$ ipython --no-banner

In [1]: import numpy as np

In [2]: import numpy.linalg as la

In [3]: np.set_printoptions(precision=3, suppress=True, linewidth=100)

In [4]: F = np.array([[11, -1, -4, -4], [4, -19, -2, 4], [-1, -5, 15, -2], [-5, 2, 4, -63]])

In [5]: Uu, sv, Vt = la.svd(F, full_matrices=False)

In [6]: sv
Out[6]: array([63.697, 20.154, 16.536,  9.11 ])

In [7]: Uu.shape, sv.shape, Vt.shape
Out[7]: ((4, 4), (4,), (4, 4))

In [8]: np.round(Vt @ Vt.T, 3) + 0
Out[8]: 
array([[1., 0., 0., 0.],
       [0., 1., 0., 0.],
       [0., 0., 1., 0.],
       [0., 0., 0., 1.]])

In [9]: (sv > 1e-8).sum()
Out[9]: np.int64(4)

In [10]: round(np.sqrt((sv ** 2).sum()), 3), round(float(la.norm(F)), 3)
Out[10]: (np.float64(69.426), 69.426)

In [11]: np.round(Uu.T @ Uu, 3) + 0
Out[11]: 
array([[1., 0., 0., 0.],
       [0., 1., 0., 0.],
       [0., 0., 1., 0.],
       [0., 0., 0., 1.]])

In [12]: f = np.array([-2, 3, -1, -1])

In [13]: M2 = F + np.outer(f, np.eye(4)[0])

In [14]: M2
Out[14]: 
array([[  9.,  -1.,  -4.,  -4.],
       [  7., -19.,  -2.,   4.],
       [ -2.,  -5.,  15.,  -2.],
       [ -6.,   2.,   4., -63.]])

In [15]: la.matrix_rank(la.inv(M2) - la.inv(F), tol=1e-8)
Out[15]: np.int64(1)

In [16]: round(float(la.det(M2) / la.det(F)), 3), round(float(1 + la.solve(F, f)[0]), 3)
Out[16]: (0.756, 0.756)

In [17]: la.matrix_rank(M2 - F)
Out[17]: np.int64(1)

In [18]: q, R = la.qr(F)

In [19]: round(float(np.trace(q @ q.T)), 3)
Out[19]: 4.0

In [20]: np.abs(np.diag(R))
Out[20]: array([12.767, 18.414, 14.084, 58.41 ])

In [21]: np.allclose(R.T @ R, F.T @ F)
Out[21]: True

In [22]: q.shape, R.shape
Out[22]: ((4, 4), (4, 4))

In [23]: P = np.triu(np.array([[-3, 1, 3, 1], [-2, 3, 1, -2], [2, 1, 0, 0], [-2, 2, 3, 1]]), 1) + np.eye(4)

In [24]: M2 = P @ F @ la.inv(P)

In [25]: P @ F - F @ P
Out[25]: 
array([[ -4., -43.,  15., -78.],
       [  9., -13.,  14.,  82.],
       [  0.,   1.,   8.,  -9.],
       [  0.,   5.,  13.,   9.]])

In [26]: M2
Out[26]: 
array([[   7.,  -40.,   62., -156.],
       [  13.,  -41.,    7.,   33.],
       [  -1.,   -4.,   22.,   -9.],
       [  -5.,    7.,   12.,  -44.]])

In [27]: round(la.det(M2), 3)
Out[27]: np.float64(193405.0)

In [28]: np.round(la.norm(F) ** 2 / la.norm(F, 2) ** 2, 3)
Out[28]: np.float64(1.188)

In [29]: round(la.norm(F, "nuc"), 3)
Out[29]: np.float64(109.498)

In [30]: round(la.norm(F[3] - F[0]), 3)
Out[30]: np.float64(61.725)

In [31]: la.norm(F, axis=2)
AxisError: axis 2 is out of bounds for array of dimension 2


In [32]: cent = np.array([[0.9, -1.5, -0.3]])

In [33]: rng = np.random.default_rng(10)

In [34]: X = np.array([[2],
    ...:     [-3],
    ...:     [0],
    ...:     [-3],
    ...:     [-2],
    ...:     [0],
    ...:     [0],
    ...:     [0],
    ...:     [1],
    ...:     [2],
    ...:     [0],
    ...:     [2],
    ...:     [-1],
    ...:     [-3],
    ...:     [0],
    ...:     [-1],
    ...:     [-1],
    ...:     [-3],
    ...:     [-3],
    ...:     [1]]) @ cent + 0.02 * rng.normal(size=(20, 3))

In [35]: X
Out[35]: 
array([[ 1.778, -3.015, -0.616],
       [-2.695,  4.495,  0.903],
       [ 0.017,  0.017,  0.01 ],
       [-2.709,  4.485,  0.884],
       [-1.807,  2.999,  0.581],
       [-0.023,  0.006, -0.037],
       [-0.004,  0.009, -0.02 ],
       [-0.022, -0.015,  0.013],
       [ 0.897, -1.537, -0.308],
       [ 1.82 , -2.98 , -0.587],
       [-0.005, -0.037,  0.003],
       [ 1.796, -2.998, -0.569],
       [-0.896,  1.506,  0.312],
       [-2.705,  4.487,  0.885],
       [ 0.015,  0.01 , -0.01 ],
       [-0.877,  1.504,  0.273],
       [-0.888,  1.497,  0.273],
       [-2.69 ,  4.493,  0.892],
       [-2.688,  4.456,  0.874],
       [ 0.892, -1.495, -0.313]])

In [36]: Uu, sv, Vt = la.svd(X)

In [37]: np.argmax(sv[:-1] / (sv[1:] + 1e-6)) + 1
Out[37]: np.int64(1)

In [38]: M2 = Uu[:, :1] @ np.diag(sv[:1]) @ Vt[:1]

In [39]: round(la.norm(X - M2, 2), 3), round(float(sv[1]), 3)
Out[39]: (np.float64(0.078), 0.078)

In [40]: la.matrix_rank(X, rtol=0.05)
Out[40]: np.int64(1)

In [41]: cov = np.cov(X, rowvar=False)

In [42]: cov
Out[42]: 
array([[ 2.499, -4.164, -0.825],
       [-4.164,  6.938,  1.374],
       [-0.825,  1.374,  0.272]])

In [43]: np.polyfit(X[:, 1], X[:, 0], 1)
Out[43]: array([-0.6  , -0.003])

In [44]: np.argsort(-X.std(axis=0).round(6), kind="stable")
Out[44]: array([1, 0, 2])

In [45]: np.round(la.eigvalsh(cov)[::-1], 3) + 0
Out[45]: array([9.709, 0.   , 0.   ])

In [46]: np.median(X, axis=0)
Out[46]: array([-0.022,  0.014,  0.011])

In [47]: round(np.corrcoef(X[:, 1], X[:, 0])[0, 1], 3)
Out[47]: np.float64(-1.0)

In [48]: P = X @ la.solve(X.T @ X, X.T)

In [49]: np.allclose(P @ P, P)
Out[49]: True

In [50]: P @ X[:, 2]
Out[50]: 
array([-0.616,  0.903,  0.01 ,  0.884,  0.581, -0.037, -0.02 ,  0.013, -0.308, -0.587,  0.003,
       -0.569,  0.312,  0.885, -0.01 ,  0.273,  0.273,  0.892,  0.874, -0.313])

In [51]: labels = X[:, 2] > np.median(X[:, 2])

In [52]: f = X[labels].mean(axis=0) - X[~labels].mean(axis=0)

In [53]: ((X - X.mean(axis=0)) @ f > 0).astype(int)
Out[53]: array([0, 1, 0, 1, 1, 0, 0, 0, 0, 0, 0, 0, 1, 1, 0, 1, 1, 1, 1, 0])

In [54]: (((X - X.mean(axis=0)) @ f > 0) == labels).mean()
Out[54]: np.float64(0.95)

In [55]: Xs = (X - X.mean(axis=0)) / X.std(axis=0)

In [56]: np.argwhere(np.abs(Xs) > 2)
Out[56]: array([], shape=(0, 2), dtype=int64)

In [57]: c = la.lstsq(np.delete(Xs, 0, axis=1), Xs[:, 0])[0]

In [58]: np.round(1 - np.var(Xs[:, 0] - np.delete(Xs, 0, axis=1) @ c), 3)
Out[58]: np.float64(1.0)

In [59]: np.abs(c).argmax()
Out[59]: np.int64(0)

In [60]: c
Out[60]: array([-0.995, -0.005])

In [61]: m1 = np.loadtxt("x.csv", delimiter=",")

In [62]: m1
Out[62]: 
array([[0., 0., 1., 0.],
       [0., 0., 0., 0.],
       [1., 0., 0., 0.],
       [0., 0., 0., 0.]])

In [63]: Uu, sv, Vt = la.svd(m1)

In [64]: evecs = Vt[:(sv > 1e-8).sum()]

In [65]: vec = m1[2] + 4 * m1[0] + rng.integers(2) * np.eye(4)[0]

In [66]: vec
Out[66]: array([2., 0., 4., 0.])

In [67]: round(la.norm(vec - evecs.T @ evecs @ vec), 3)
Out[67]: np.float64(0.0)

In [68]: (m1 != 0).astype(int)
Out[68]: 
array([[0, 0, 1, 0],
       [0, 0, 0, 0],
       [1, 0, 0, 0],
       [0, 0, 0, 0]])

In [69]: (la.matrix_power((m1 != 0) + (m1.T != 0) + np.eye(4), 4) > 0).astype(int)
Out[69]: 
array([[1, 0, 1, 0],
       [0, 1, 0, 0],
       [1, 0, 1, 0],
       [0, 0, 0, 1]])

In [70]: np.sort(la.eigvals(m1).real)
Out[70]: array([-1.,  0.,  0.,  1.])

In [71]: np.flatnonzero(la.matrix_power((m1 != 0) + (m1.T != 0) + np.eye(4), 4)[0])
Out[71]: array([0, 2])

In [72]: np.all(la.eigvalsh(m1) > 0)
Out[72]: np.False_

In [73]: cov = m1.T @ m1

In [74]: la.eigvalsh(cov)[::-1]
Out[74]: array([1., 1., 0., 0.])

In [75]: np.allclose(cov, cov.T)
Out[75]: True

In [76]: np.diag(cov)
Out[76]: array([1., 0., 1., 0.])

In [77]: np.trace(cov), (m1 ** 2).sum()
Out[77]: (np.float64(2.0), np.float64(2.0))

In [78]: (m1 @ m1.T).shape
Out[78]: (4, 4)

In [79]: la.svd(m1, compute_uv=False) ** 2
Out[79]: array([1., 1., 0., 0.])

In [80]: data = np.array([[1, 1, 1, 1, 1, 1, 1, 1],
    ...:     [1, -1, -1, 1, -1, 1, 1, -1],
    ...:     [1, -1, 1, -1, -1, 1, -1, 1]])

In [81]: M2 = data + rng.integers(-2, 3, (3, 1)) @ rng.integers(-2, 3, (1, 8))

In [82]: M2
Out[82]: 
array([[-1, -3,  1,  1,  3, -3,  5,  3],
       [-1, -5, -1,  1,  1, -3,  5,  1],
       [ 3,  3,  1, -1, -3,  5, -5, -1]])

In [83]: M2 - data
Out[83]: 
array([[-2, -4,  0,  0,  2, -4,  4,  2],
       [-2, -4,  0,  0,  2, -4,  4,  2],
       [ 2,  4,  0,  0, -2,  4, -4, -2]])

In [84]: blk = np.stack([M2, -3 * M2, M2[::-1]])

In [85]: la.matrix_rank(blk.reshape(3, -1))
Out[85]: np.int64(2)

In [86]: np.einsum("bij,cij->bc", blk, blk)
Out[86]: 
array([[ 208, -624,  -64],
       [-624, 1872,  192],
       [ -64,  192,  208]])

In [87]: (blk @ M2.T).shape
Out[87]: (3, 3, 3)

In [88]: la.norm(blk, axis=(1, 2))
Out[88]: array([14.422, 43.267, 14.422])

In [89]: blk.shape
Out[89]: (3, 3, 8)

In [90]: K = np.load("dump.npy")

In [91]: K
Out[91]: 
array([[-3.,  1.,  0.,  0.],
       [ 0., -3.,  1.,  0.],
       [ 0.,  0., -3.,  1.],
       [ 0.,  0.,  0., -3.]])

In [92]: q, evecs = la.qr(K[:, :2])[0], la.qr(K[:, 2:])[0]

In [93]: sv = la.svd(q.T @ evecs, compute_uv=False)

In [94]: (sv > 0.9).sum()
Out[94]: np.int64(0)

In [95]: sv.round(3) + 0
Out[95]: array([0.331, 0.   ])

In [96]: arr = np.load("case11.npy")

In [97]: arr
Out[97]: 
array([[-3, -5],
       [-5, -3]])

In [98]: # equal to its transpose

In [99]: vals, evecs = la.eigh(arr)

In [100]: vec = np.array([3, 2])

In [101]: la.eigvalsh(arr[1:, 1:])
Out[101]: array([-3.])

In [102]: round(vec @ arr @ vec / (vec @ vec), 3), vals[0], vals[-1]
Out[102]: (np.float64(-7.615), np.float64(-8.0), np.float64(2.0))

In [103]: evecs * np.maximum(vals, 0) @ evecs.T
Out[103]: 
array([[ 1., -1.],
       [-1.,  1.]])

In [104]: (np.sign(evecs[:, -1].round(6)) == np.sign(evecs[0, -1].round(6))).astype(int)
Out[104]: array([1, 0])

In [105]: vec = np.array([0, -1])

In [106]: target = arr @ vec

In [107]: target
Out[107]: array([5, 3])

In [108]: la.solve(arr, arr[:, 1])
Out[108]: array([-0.,  1.])

In [109]: la.solve(arr, target + arr[:, 0])
Out[109]: array([ 1., -1.])

In [110]: la.solve(arr, target)
Out[110]: array([-0., -1.])

In [111]: arr.sum(axis=0)
Out[111]: array([-8, -8])

In [112]: la.matrix_rank(arr)
Out[112]: np.int64(2)

In [113]: arr.mean(axis=0)
Out[113]: array([-4., -4.])

In [114]: np.count_nonzero(arr)
Out[114]: np.int64(4)

In [115]: la.svd(arr, compute_uv=False)
Out[115]: array([8., 2.])

In [116]: A = np.load("out4.npy")

In [117]: A
Out[117]: 
array([[-1, -1, -2],
       [ 1,  1,  2],
       [ 1,  1,  2]])

In [118]: round(la.det(A[::-1]), 3)
Out[118]: np.float64(0.0)

In [119]: np.kron(np.eye(2, dtype=int), A)
Out[119]: 
array([[-1, -1, -2,  0,  0,  0],
       [ 1,  1,  2,  0,  0,  0],
       [ 1,  1,  2,  0,  0,  0],
       [ 0,  0,  0, -1, -1, -2],
       [ 0,  0,  0,  1,  1,  2],
       [ 0,  0,  0,  1,  1,  2]])

In [120]: np.einsum("ii->", A)
Out[120]: np.int64(2)

In [121]: np.round(la.eigvals(A), 3) + 0
Out[121]: array([2.+0.j, 0.+0.j, 0.+0.j])

In [122]: np.round(np.poly(A), 3) + 0
Out[122]: array([ 1., -2.,  0.,  0.])

In [123]: vec = np.array([1, 0, 0])

In [124]: h1 = np.maximum(A @ vec, 0)

In [125]: np.maximum(A @ vec, 0) - np.maximum(-A @ vec, 0)
Out[125]: array([-1,  1,  1])

In [126]: h1
Out[126]: array([0, 1, 1])

In [127]: np.flatnonzero(h1 > 1e-9)
Out[127]: array([1, 2])

In [128]: np.tanh(A @ vec)
Out[128]: array([-0.762,  0.762,  0.762])

In [129]: A.T @ h1
Out[129]: array([2, 2, 4])

In [130]: M2 = F ** -1
ValueError: Integers to negative integer powers are not allowed.


In [131]: M2 = la.invert(F)
AttributeError: module 'numpy.linalg' has no attribute 'invert'


In [132]: M2 = la.inv(F)

In [133]: round(float(la.cond(F)), 3)
Out[133]: 6.992

In [134]: round(float(la.det(F) * la.det(M2)), 3)
Out[134]: 1.0

In [135]: np.allclose(M2, F.T)
Out[135]: False

In [136]: M2
Out[136]: 
array([[ 0.094, -0.012,  0.026, -0.008],
       [ 0.017, -0.054, -0.001, -0.004],
       [ 0.011, -0.019,  0.068, -0.004],
       [-0.006, -0.002,  0.002, -0.016]])

In [137]: (np.abs(M2) > 1e-9).astype(int)
Out[137]: 
array([[1, 1, 1, 1],
       [1, 1, 1, 1],
       [1, 1, 1, 1],
       [1, 1, 1, 1]])

In [138]: Uu, sv, Vt = la.svd(A)

In [139]: np.argmax(sv[:-1] / (sv[1:] + 1e-6)) + 1
Out[139]: np.int64(1)

In [140]: M2 = Uu[:, :1] @ np.diag(sv[:1]) @ Vt[:1]

In [141]: M2
Out[141]: 
array([[-1., -1., -2.],
       [ 1.,  1.,  2.],
       [ 1.,  1.,  2.]])

In [142]: round(la.norm(A - M2, 2), 3), round(float(sv[1]), 3)
Out[142]: (np.float64(0.0), 0.0)

In [143]: la.matrix_rank(A, rtol=0.05)
Out[143]: np.int64(1)

In [144]: J = np.loadtxt("mat.csv", delimiter=",")

In [145]: J
Out[145]: 
array([[ 3.,  0.,  0.],
       [ 2.,  0.,  0.],
       [ 1.,  1., -1.],
       [ 1.,  1., -1.]])

In [146]: w1 = np.array([[8, 9], [5, 1], [-3, 0]])

In [147]: c = np.array([-2, -5])

In [148]: hid = np.maximum(J @ w1 + c, 0)

In [149]: (hid > 0).astype(int)
Out[149]: 
array([[1, 1],
       [1, 1],
       [1, 1],
       [1, 1]])

In [150]: (hid > 0).mean(axis=0)
Out[150]: array([1., 1.])

In [151]: cent = np.array([[0, 0], [2, 0]])

In [152]: hid @ cent
Out[152]: 
array([[44.,  0.],
       [26.,  0.],
       [10.,  0.],
       [10.,  0.]])
